% python3 -q
>>> import numpy as np
>>> np.set_printoptions(precision=2, suppress=True, linewidth=160, legacy="1.25")
>>> mat = np.loadtxt("w.csv", delimiter=",")
>>> mat
array([[ -2.,  -2.,  -2.,  -2.,  -2.,  -2.,  -2.,  -2.],
       [ -2.,  -4.,  -4.,  -4.,  -4.,  -4.,  -4.,  -4.],
       [ -2.,  -4.,  -6.,  -6.,  -6.,  -6.,  -6.,  -6.],
       [ -2.,  -4.,  -6.,  -8.,  -8.,  -8.,  -8.,  -8.],
       [ -2.,  -4.,  -6.,  -8., -10., -10., -10., -10.],
       [ -2.,  -4.,  -6.,  -8., -10., -12., -12., -12.],
       [ -2.,  -4.,  -6.,  -8., -10., -12., -14., -14.],
       [ -2.,  -4.,  -6.,  -8., -10., -12., -14., -16.]])
>>> ang = np.radians(120)
>>> Rm = np.eye(8)
>>> Rm[0, 0] = Rm[1, 1] = np.cos(ang)
>>> Rm[0, 1], Rm[1, 0] = -np.sin(ang), np.sin(ang)
>>> Rm
array([[-0.5 , -0.87,  0.  ,  0.  ,  0.  ,  0.  ,  0.  ,  0.  ],
       [ 0.87, -0.5 ,  0.  ,  0.  ,  0.  ,  0.  ,  0.  ,  0.  ],
       [ 0.  ,  0.  ,  1.  ,  0.  ,  0.  ,  0.  ,  0.  ,  0.  ],
       [ 0.  ,  0.  ,  0.  ,  1.  ,  0.  ,  0.  ,  0.  ,  0.  ],
       [ 0.  ,  0.  ,  0.  ,  0.  ,  1.  ,  0.  ,  0.  ,  0.  ],
       [ 0.  ,  0.  ,  0.  ,  0.  ,  0.  ,  1.  ,  0.  ,  0.  ],
       [ 0.  ,  0.  ,  0.  ,  0.  ,  0.  ,  0.  ,  1.  ,  0.  ],
       [ 0.  ,  0.  ,  0.  ,  0.  ,  0.  ,  0.  ,  0.  ,  1.  ]])
>>> A2 = mat @ Rm.T
>>> np.linalg.svd(mat, compute_uv=False), np.linalg.svd(A2, compute_uv=False)
(array([58.73,  6.68,  2.52,  1.38,  0.92,  0.69,  0.58,  0.52]), array([58.73,  6.68,  2.52,  1.38,  0.92,  0.69,  0.58,  0.52]))
>>> A2
array([[  2.73,  -0.73,  -2.  ,  -2.  ,  -2.  ,  -2.  ,  -2.  ,  -2.  ],
       [  4.46,   0.27,  -4.  ,  -4.  ,  -4.  ,  -4.  ,  -4.  ,  -4.  ],
       [  4.46,   0.27,  -6.  ,  -6.  ,  -6.  ,  -6.  ,  -6.  ,  -6.  ],
       [  4.46,   0.27,  -6.  ,  -8.  ,  -8.  ,  -8.  ,  -8.  ,  -8.  ],
       [  4.46,   0.27,  -6.  ,  -8.  , -10.  , -10.  , -10.  , -10.  ],
       [  4.46,   0.27,  -6.  ,  -8.  , -10.  , -12.  , -12.  , -12.  ],
       [  4.46,   0.27,  -6.  ,  -8.  , -10.  , -12.  , -14.  , -14.  ],
       [  4.46,   0.27,  -6.  ,  -8.  , -10.  , -12.  , -14.  , -16.  ]])
>>> np.abs(A2 - mat).max(axis=0)
array([6.46, 4.27, 0.  , 0.  , 0.  , 0.  , 0.  , 0.  ])
>>> [round(float(np.linalg.det(mat[:i, :i])), 2) + 0 for i in range(1, 9)]
[-2.0, 4.0, -8.0, 16.0, -32.0, 64.0, -128.0, 256.0]
>>> np.round(np.linalg.eigvalsh(mat).min(), 2)
-58.73
>>> np.all(np.linalg.eigvalsh(mat) > 0)
False
>>> K = np.loadtxt("block8.csv", delimiter=",")
>>> K
array([[13., -2.,  1.,  2., -2.,  0., -2.,  0.,  0.],
       [ 2.,  5.,  1., -2., -2.,  2.,  0.,  2., -2.],
       [-1., -1.,  1., -1.,  0.,  0.,  0.,  1.,  1.],
       [-1.,  2.,  0., 11., -2., -2., -1.,  2., -2.],
       [-2.,  1.,  1., -1., 13., -1., -2., -1.,  0.],
       [ 1.,  0.,  0.,  0., -2., 15., -1., -2., -2.],
       [ 2.,  1.,  2., -1.,  2., -1., 16.,  1.,  0.],
       [-1., -2.,  0., -2., -1.,  2.,  1.,  0.,  1.],
       [ 2.,  1., -1.,  1.,  2., -1.,  0.,  1., 10.]])
>>> r0 = np.array([4, 5, -1, 9, 1, -6, -3, -3, -4])
>>> A2 = K + np.outer(r0, np.eye(9)[7])
>>> A2
array([[13., -2.,  1.,  2., -2.,  0., -2.,  4.,  0.],
       [ 2.,  5.,  1., -2., -2.,  2.,  0.,  7., -2.],
       [-1., -1.,  1., -1.,  0.,  0.,  0.,  0.,  1.],
       [-1.,  2.,  0., 11., -2., -2., -1., 11., -2.],
       [-2.,  1.,  1., -1., 13., -1., -2.,  0.,  0.],
       [ 1.,  0.,  0.,  0., -2., 15., -1., -8., -2.],
       [ 2.,  1.,  2., -1.,  2., -1., 16., -2.,  0.],
       [-1., -2.,  0., -2., -1.,  2.,  1., -3.,  1.],
       [ 2.,  1., -1.,  1.,  2., -1.,  0., -3., 10.]])
>>> np.linalg.matrix_rank(A2 - K)
1
>>> vec = np.array([2, 4, 1, 2, 0, 3, 3, 2])
>>> target = mat @ vec
>>> target
array([ -34.,  -64.,  -86., -106., -122., -138., -148., -152.])
>>> np.linalg.solve(mat, mat[:, 5])
array([-0., -0., -0., -0., -0.,  1., -0., -0.])
>>> vec = np.array([-2, -1, 3, -1, 3, -1, -1, 3, 2])
>>> target = K @ vec
>>> target
array([-27., -10.,  12., -12.,  46., -32.,  -4.,   2.,  21.])
>>> np.round(np.linalg.solve(K, K[:, 5]), 2) + 0
array([0., 0., 0., 0., 0., 1., 0., 0., 0.])
>>> np.round(np.linalg.solve(K.T, K[1]), 2) + 0
array([0., 1., 0., 0., 0., 0., 0., 0., 0.])
>>> np.linalg.solve(K, target)
array([-2., -1.,  3., -1.,  3., -1., -1.,  3.,  2.])
>>> np.linalg.solve(K, target + K[:, 4])
array([-2., -1.,  3., -1.,  4., -1., -1.,  3.,  2.])
>>> M = np.array([[-2, 2, 2, 1, 1, 2],
...     [3, -3, 1, 0, 3, 1],
...     [0, 1, 12, 1, 3, 0],
...     [1, 3, 3, 8, 2, 0],
...     [3, 2, 0, 1, -9, 2],
...     [0, 1, 0, 3, 3, 10]])
>>> A2 = mat / np.linalg.norm(mat, axis=1, keepdims=True)
>>> cov = A2 @ A2.T
>>> (np.abs(cov) > 0.9).astype(int)
array([[1, 1, 1, 1, 1, 1, 1, 0],
       [1, 1, 1, 1, 1, 1, 1, 1],
       [1, 1, 1, 1, 1, 1, 1, 1],
       [1, 1, 1, 1, 1, 1, 1, 1],
       [1, 1, 1, 1, 1, 1, 1, 1],
       [1, 1, 1, 1, 1, 1, 1, 1],
       [1, 1, 1, 1, 1, 1, 1, 1],
       [0, 1, 1, 1, 1, 1, 1, 1]])
>>> cov
array([[1.  , 0.98, 0.97, 0.95, 0.93, 0.91, 0.9 , 0.89],
       [0.98, 1.  , 0.99, 0.98, 0.96, 0.95, 0.93, 0.92],
       [0.97, 0.99, 1.  , 0.99, 0.98, 0.97, 0.96, 0.95],
       [0.95, 0.98, 0.99, 1.  , 1.  , 0.99, 0.98, 0.97],
       [0.93, 0.96, 0.98, 1.  , 1.  , 1.  , 0.99, 0.98],
       [0.91, 0.95, 0.97, 0.99, 1.  , 1.  , 1.  , 0.99],
       [0.9 , 0.93, 0.96, 0.98, 0.99, 1.  , 1.  , 1.  ],
       [0.89, 0.92, 0.95, 0.97, 0.98, 0.99, 1.  , 1.  ]])
>>> cov[7]
array([0.89, 0.92, 0.95, 0.97, 0.98, 0.99, 1.  , 1.  ])
>>> round(np.degrees(np.arccos(np.clip(cov[7, 6], -1, 1))), 2)
3.45
>>> left, sigma, Vh = np.linalg.svd(M)
>>> np.argmax(sigma[:-1] / (sigma[1:] + 1e-6)) + 1
5
>>> sigma
array([14.55, 11.04,  9.92,  7.01,  5.09,  0.06])
>>> A2 = left[:, :5] @ np.diag(sigma[:5]) @ Vh[:5]
>>> round(np.linalg.norm(M - A2, 2), 2), round(sigma[5], 2)
(0.06, 0.06)
>>> np.linalg.matrix_rank(A2)
5
>>> A2.round(2) + 0
array([[-2.03,  1.96,  2.01,  1.02,  0.99,  2.  ],
       [ 2.99, -3.02,  1.  ,  0.01,  2.99,  1.  ],
       [ 0.01,  1.01, 12.  ,  1.  ,  3.  ,  0.  ],
       [ 1.  ,  3.  ,  3.  ,  8.  ,  2.  ,  0.  ],
       [ 3.  ,  2.  ,  0.  ,  1.  , -9.  ,  2.  ],
       [ 0.01,  1.01,  0.  ,  2.99,  3.  , 10.  ]])
>>> round(np.abs(M - A2).max(), 2)
0.04
>>> np.linalg.matrix_rank(M, rtol=0.05)
5
>>> rng = np.random.default_rng(672)
>>> lab = rng.permutation(6)
>>> lab
array([2, 1, 4, 5, 3, 0])
>>> A2 = M[lab][:, lab]
>>> np.allclose(A2, M)
False
>>> np.trace(A2)
16
>>> np.sort(np.abs(np.linalg.eigvals(A2)))
array([ 0.08,  4.84,  6.85,  9.98, 10.37, 13.51])
>>> round(np.linalg.det(A2), 2), round(np.linalg.det(M[lab]), 2)
(3640.0, 3640.0)
>>> ang = np.sort(rng.uniform(-2, 2, 41))
>>> feats = np.c_[ang, ang ** 2, ang ** 3] @ np.array([[0, 2, 1, 2, 2, 2], [0, 0, 0, 0, 2, 1], [1, 1, 2, 1, 2, 1]])
>>> feats.round(2) + 0
array([[ -5.98,  -9.61, -13.77,  -9.61,  -9.  ,  -6.31],
       [ -4.25,  -7.49, -10.12,  -7.49,  -6.49,  -4.87],
       [ -4.07,  -7.27,  -9.75,  -7.27,  -6.24,  -4.72],
       [ -3.1 ,  -6.01,  -7.66,  -6.01,  -4.86,  -3.89],
       [ -2.74,  -5.54,  -6.89,  -5.54,  -4.37,  -3.58],
       [ -1.53,  -3.83,  -4.2 ,  -3.83,  -2.7 ,  -2.5 ],
       [ -1.52,  -3.82,  -4.19,  -3.82,  -2.7 ,  -2.5 ],
       [ -1.11,  -3.18,  -3.26,  -3.18,  -2.15,  -2.11],
       [ -1.1 ,  -3.16,  -3.23,  -3.16,  -2.13,  -2.1 ],
       [ -0.86,  -2.77,  -2.68,  -2.77,  -1.82,  -1.86],
       [ -0.64,  -2.36,  -2.14,  -2.36,  -1.52,  -1.62],
       [ -0.64,  -2.35,  -2.13,  -2.35,  -1.51,  -1.62],
       [ -0.44,  -1.96,  -1.64,  -1.96,  -1.25,  -1.38],
       [ -0.29,  -1.62,  -1.25,  -1.62,  -1.03,  -1.18],
       [ -0.26,  -1.54,  -1.16,  -1.54,  -0.98,  -1.13],
       [ -0.23,  -1.45,  -1.07,  -1.45,  -0.93,  -1.08],
       [ -0.22,  -1.42,  -1.04,  -1.42,  -0.92,  -1.06],
       [ -0.14,  -1.19,  -0.81,  -1.19,  -0.79,  -0.92],
       [ -0.13,  -1.14,  -0.76,  -1.14,  -0.76,  -0.88],
       [ -0.01,  -0.44,  -0.23,  -0.44,  -0.35,  -0.39],
       [  0.  ,   0.14,   0.07,   0.14,   0.15,   0.15],
       [  0.01,   0.48,   0.26,   0.48,   0.6 ,   0.53],
       [  0.04,   0.72,   0.42,   0.72,   0.99,   0.84],
       [  0.07,   0.9 ,   0.56,   0.9 ,   1.32,   1.08],
       [  0.08,   0.92,   0.57,   0.92,   1.35,   1.1 ],
       [  0.08,   0.96,   0.61,   0.96,   1.43,   1.15],
       [  0.15,   1.2 ,   0.82,   1.2 ,   1.91,   1.48],
       [  0.18,   1.32,   0.93,   1.32,   2.15,   1.64],
       [  0.45,   1.99,   1.67,   1.99,   3.61,   2.57],
       [  0.46,   2.01,   1.7 ,   2.01,   3.67,   2.61],
       [  0.79,   2.64,   2.5 ,   2.64,   5.13,   3.49],
       [  2.07,   4.62,   5.41,   4.62,   9.93,   6.24],
       [  2.22,   4.84,   5.75,   4.84,  10.47,   6.54],
       [  2.82,   5.64,   7.05,   5.64,  12.45,   7.64],
       [  3.53,   6.58,   8.59,   6.58,  14.75,   8.9 ],
       [  3.63,   6.71,   8.8 ,   6.71,  15.07,   9.07],
       [  5.  ,   8.42,  11.7 ,   8.42,  19.26,  11.34],
       [  5.5 ,   9.02,  12.76,   9.02,  20.75,  12.14],
       [  6.89,  10.69,  15.68,  10.69,  24.82,  14.31],
       [  7.38,  11.27,  16.7 ,  11.27,  26.22,  15.06],
       [  7.81,  11.77,  17.59,  11.77,  27.45,  15.71]])
>>> cov = np.cov(feats, rowvar=False)
>>> round(np.corrcoef(feats[:, 4], feats[:, 1])[0, 1], 2)
0.97
>>> np.polyfit(feats[:, 4], feats[:, 1], 1)
array([ 0.54, -1.37])
>>> feats.std(axis=0)
array([2.92, 5.07, 6.88, 5.07, 9.13, 5.62])
>>> np.round(np.median(feats, axis=0), 2) + 0
array([0.  , 0.14, 0.07, 0.14, 0.15, 0.15])
